$ ipython --no-banner

In [1]: import numpy as np

In [2]: import numpy.linalg as la

In [3]: np.set_printoptions(precision=2, suppress=True, linewidth=160, legacy="1.25")

In [4]: F = np.load("x.npy")

In [5]: print(F)
[[ -5.02   0.32 -12.27 -14.91 -13.78 -11.6   -6.34]
 [  2.61  -8.4  -12.22 -23.27  33.11  16.09   6.95]
 [  0.32  -9.82 -13.56 -20.84  34.97  17.54   5.83]
 [ -3.96  -0.84 -13.96 -14.03 -13.09 -11.97  -4.27]
 [  0.73  -8.31 -13.95 -20.74  36.21  17.47   4.98]
 [ -3.77  -1.09 -10.25 -13.73 -15.03 -12.03  -6.25]
 [  3.67  -7.87 -15.62 -22.53  32.2   16.07   7.32]
 [ -3.7    1.11 -12.22 -13.86 -12.83 -12.17  -3.56]
 [  1.54  -8.49 -14.28 -21.23  34.32  16.49   4.46]
 [  0.41  -5.97 -14.44 -22.75  35.22  16.24   5.42]
 [ -4.26   1.16 -11.98 -12.9  -13.14 -12.    -4.34]
 [ -4.58  -1.25 -13.13 -13.82 -13.09 -11.91  -6.92]
 [  1.45  -8.15 -13.94 -23.82  34.56  14.61   5.2 ]
 [ -4.26   0.76 -11.53 -14.22 -13.7  -13.95  -6.52]
 [  1.7   -7.54 -13.91 -22.88  34.18  13.26   4.91]
 [ -4.02   1.15 -11.05 -13.63 -12.85 -11.63  -6.94]
 [  0.56  -8.42 -13.22 -21.99  33.79  15.77   4.87]
 [  1.38  -8.07 -12.32 -22.86  33.4   16.88   7.65]
 [  3.17  -8.92 -13.87 -21.63  34.46  15.83   6.61]
 [ -5.72   1.14 -12.48 -14.51 -12.47 -12.41  -5.77]
 [  2.3   -8.19 -14.76 -22.25  33.11  17.92   4.81]
 [  0.7   -9.08 -15.09 -22.93  36.38  16.05   6.56]
 [ -3.62  -0.22 -12.46 -13.31 -15.91 -12.13  -7.59]
 [ -3.33   1.65 -12.1  -14.64 -13.52 -13.03  -6.63]
 [ -3.6   -0.82 -12.21 -15.47 -13.75 -10.86  -4.52]
 [ -4.47   1.04 -11.34 -13.07 -15.19 -11.64  -4.85]
 [ -3.42   1.53 -10.94 -15.35 -13.47 -14.    -5.49]
 [ -3.91   1.1  -11.16 -15.16 -13.34 -10.77  -6.22]
 [ -5.01   0.19 -12.24 -13.09 -15.77 -11.65  -6.9 ]
 [  0.81  -7.8  -14.86 -22.34  34.52  15.56   7.5 ]
 [  1.1   -8.95 -13.97 -21.47  35.06  14.44   4.84]]

In [6]: rng = np.random.default_rng(84087)

In [7]: lab = rng.permutation(7)

In [8]: B = F[:, lab] * rng.choice([-1, 1], 7)

In [9]: print(B)
[[-14.91  11.6   -5.02   6.34  -0.32 -12.27  13.78]
 [-23.27 -16.09   2.61  -6.95   8.4  -12.22 -33.11]
 [-20.84 -17.54   0.32  -5.83   9.82 -13.56 -34.97]
 [-14.03  11.97  -3.96   4.27   0.84 -13.96  13.09]
 [-20.74 -17.47   0.73  -4.98   8.31 -13.95 -36.21]
 [-13.73  12.03  -3.77   6.25   1.09 -10.25  15.03]
 [-22.53 -16.07   3.67  -7.32   7.87 -15.62 -32.2 ]
 [-13.86  12.17  -3.7    3.56  -1.11 -12.22  12.83]
 [-21.23 -16.49   1.54  -4.46   8.49 -14.28 -34.32]
 [-22.75 -16.24   0.41  -5.42   5.97 -14.44 -35.22]
 [-12.9   12.    -4.26   4.34  -1.16 -11.98  13.14]
 [-13.82  11.91  -4.58   6.92   1.25 -13.13  13.09]
 [-23.82 -14.61   1.45  -5.2    8.15 -13.94 -34.56]
 [-14.22  13.95  -4.26   6.52  -0.76 -11.53  13.7 ]
 [-22.88 -13.26   1.7   -4.91   7.54 -13.91 -34.18]
 [-13.63  11.63  -4.02   6.94  -1.15 -11.05  12.85]
 [-21.99 -15.77   0.56  -4.87   8.42 -13.22 -33.79]
 [-22.86 -16.88   1.38  -7.65   8.07 -12.32 -33.4 ]
 [-21.63 -15.83   3.17  -6.61   8.92 -13.87 -34.46]
 [-14.51  12.41  -5.72   5.77  -1.14 -12.48  12.47]
 [-22.25 -17.92   2.3   -4.81   8.19 -14.76 -33.11]
 [-22.93 -16.05   0.7   -6.56   9.08 -15.09 -36.38]
 [-13.31  12.13  -3.62   7.59   0.22 -12.46  15.91]
 [-14.64  13.03  -3.33   6.63  -1.65 -12.1   13.52]
 [-15.47  10.86  -3.6    4.52   0.82 -12.21  13.75]
 [-13.07  11.64  -4.47   4.85  -1.04 -11.34  15.19]
 [-15.35  14.    -3.42   5.49  -1.53 -10.94  13.47]
 [-15.16  10.77  -3.91   6.22  -1.1  -11.16  13.34]
 [-13.09  11.65  -5.01   6.9   -0.19 -12.24  15.77]
 [-22.34 -15.56   0.81  -7.5    7.8  -14.86 -34.52]
 [-21.47 -14.44   1.1   -4.84   8.95 -13.97 -35.06]]

In [10]: left, _, Vt = la.svd(F.T @ B)

In [11]: lab
Out[11]: array([3, 5, 0, 6, 1, 2, 4])

In [12]: np.round(la.lstsq(F, B)[0], 2) + 0
Out[12]: 
array([[ 0.,  0.,  1.,  0.,  0.,  0.,  0.],
       [ 0.,  0.,  0.,  0., -1.,  0.,  0.],
       [ 0.,  0.,  0.,  0.,  0.,  1.,  0.],
       [ 1.,  0.,  0.,  0.,  0.,  0.,  0.],
       [ 0.,  0.,  0.,  0.,  0.,  0., -1.],
       [ 0., -1.,  0.,  0.,  0.,  0.,  0.],
       [ 0.,  0.,  0., -1.,  0.,  0.,  0.]])

In [13]: np.round(left @ Vt, 2) + 0
Out[13]: 
array([[ 0.,  0.,  1.,  0.,  0.,  0.,  0.],
       [ 0.,  0.,  0.,  0., -1.,  0.,  0.],
       [ 0.,  0.,  0.,  0.,  0.,  1.,  0.],
       [ 1.,  0.,  0.,  0.,  0.,  0.,  0.],
       [ 0.,  0.,  0.,  0.,  0.,  0., -1.],
       [ 0., -1.,  0.,  0.,  0.,  0.,  0.],
       [ 0.,  0.,  0., -1.,  0.,  0.,  0.]])
